% python3 -q
>>> import numpy as np
>>> import numpy.linalg as la
>>> np.set_printoptions(precision=1, suppress=True, linewidth=160, legacy="1.25")
>>> m1 = np.array([[0, -2, 0], [0, 0, 0]])
>>> m1
array([[ 0, -2,  0],
       [ 0,  0,  0]])
>>> np.argsort(-la.norm(m1, axis=0).round(6), kind="stable")[:3]
array([1, 0, 2])
>>> Uu, sig, VT = la.svd(m1)
>>> np.argmax(sig[:-1] / (sig[1:] + 1e-6)) + 1
1
>>> M2 = Uu[:, :1] @ np.diag(sig[:1]) @ VT[:1]
>>> la.matrix_rank(M2)
1
>>> round(la.norm(m1 - M2) / la.norm(m1), 1)
0.0
>>> M2
array([[ 0., -2.,  0.],
       [ 0.,  0.,  0.]])
>>> la.matrix_rank(m1, rtol=0.05)
1
>>> Uu, sig, VT = la.svd(m1)
>>> vecs = VT[:(sig > 1e-8).sum()]
>>> rng = np.random.default_rng(572)
>>> x = m1[0] + 2 * m1[1] + rng.integers(2) * np.eye(3)[2]
>>> x
array([ 0., -2.,  1.])
>>> np.diag(vecs.T @ vecs)
array([0., 1., 0.])
>>> la.matrix_rank(np.vstack([m1, x]))
2
>>> la.svd(m1, compute_uv=False)
array([2., 0.])
>>> m1[:, 1] @ m1[:, 2]
0
>>> la.pinv(m1)
array([[ 0. ,  0. ],
       [-0.5,  0. ],
       [ 0. ,  0. ]])
>>> rk = la.matrix_rank(m1)
>>> rk
1
>>> null = la.svd(m1)[2][rk:].T
>>> m1 @ null
array([[0., 0.],
       [0., 0.]])
>>> null.shape
(3, 2)
>>> null @ null.T
array([[1., 0., 0.],
       [0., 0., 0.],
       [0., 0., 1.]])
>>> la.matrix_rank(m1.T @ m1), la.matrix_rank(m1 @ m1.T)
(1, 1)
>>> [int(la.matrix_rank(np.delete(m1, i, axis=0))) for i in range(2)]
[0, 1]
>>> np.allclose(m1 @ null, 0)
True
>>> th = np.sort(rng.uniform(-2, 2, 11))
>>> feats = np.c_[th, th ** 2, th ** 3] @ np.array([[1, 1, 1], [2, -2, 3], [0, 0, 2]])
>>> feats.round(1) + 0
array([[ 3.5, -6.7, -2.1],
       [ 1.2, -3.3, -0.1],
       [ 0.9, -2.9,  0. ],
       [ 1.1,  0. ,  1.6],
       [ 1.8, -0.4,  3.2],
       [ 2.6, -0.8,  5.1],
       [ 2.8, -0.9,  5.4],
       [ 6.5, -3.3, 16.6],
       [ 6.6, -3.4, 17. ],
       [ 8. , -4.5, 22.1],
       [ 9.3, -5.5, 27.2]])
>>> proj = feats @ la.solve(feats.T @ feats, feats.T)
>>> np.allclose(proj @ proj, proj)
True
>>> np.round(la.eigvalsh(proj), 1) + 0
array([0., 0., 0., 0., 0., 0., 0., 0., 1., 1., 1.])
>>> np.diag(proj)
array([0.8, 0.2, 0.2, 0.1, 0.2, 0.2, 0.2, 0.2, 0.2, 0.3, 0.5])
>>> Ac = feats - feats.mean(axis=0)
>>> vecs = la.svd(Ac)[2][:1]
>>> M2 = Ac - Ac @ vecs.T @ vecs
>>> (Ac @ vecs.T).std(axis=0)
array([10.1])
>>> round(float(la.norm(M2) / la.norm(Ac)), 1)
0.2
>>> M2.std(axis=0)
array([0.8, 1.9, 0.4])
>>> np.cov(Ac @ vecs.T, rowvar=False)
array(111.5)
>>> C = feats[[0, 2]].astype(float)
>>> for _ in range(6):
...     z = la.norm(feats[:, None] - C, axis=-1).argmin(axis=1)
...     C = np.array([feats[z == j].mean(axis=0) for j in range(2)])
... 
>>> z
array([0, 0, 0, 0, 0, 0, 0, 1, 1, 1, 1])
>>> C[1] - C[0]
array([ 5.6, -2. , 18.8])
>>> C
array([[ 2. , -2.1,  1.9],
       [ 7.6, -4.2, 20.7]])
>>> Ac = feats - feats.mean(axis=0)
>>> Uu, sig, VT = la.svd(Ac, full_matrices=False)
>>> np.abs(Uu[:, 0]).argmax()
10
>>> VT[0] * np.sign(VT[0, np.abs(VT[0]).argmax()])
array([ 0.3, -0.1,  1. ])
>>> np.searchsorted(np.cumsum(sig ** 2) / (sig ** 2).sum(), 0.9) + 1
1
>>> Ac.mean(axis=0)
array([0., 0., 0.])
>>> sig
array([33.4,  6.8,  1.4])
>>> (np.sign(Uu[:, 0]) == np.sign(Uu[0, 0])).astype(int)
array([1, 1, 1, 1, 1, 1, 1, 0, 0, 0, 0])
>>> np.abs(VT[0]).argmax()
2
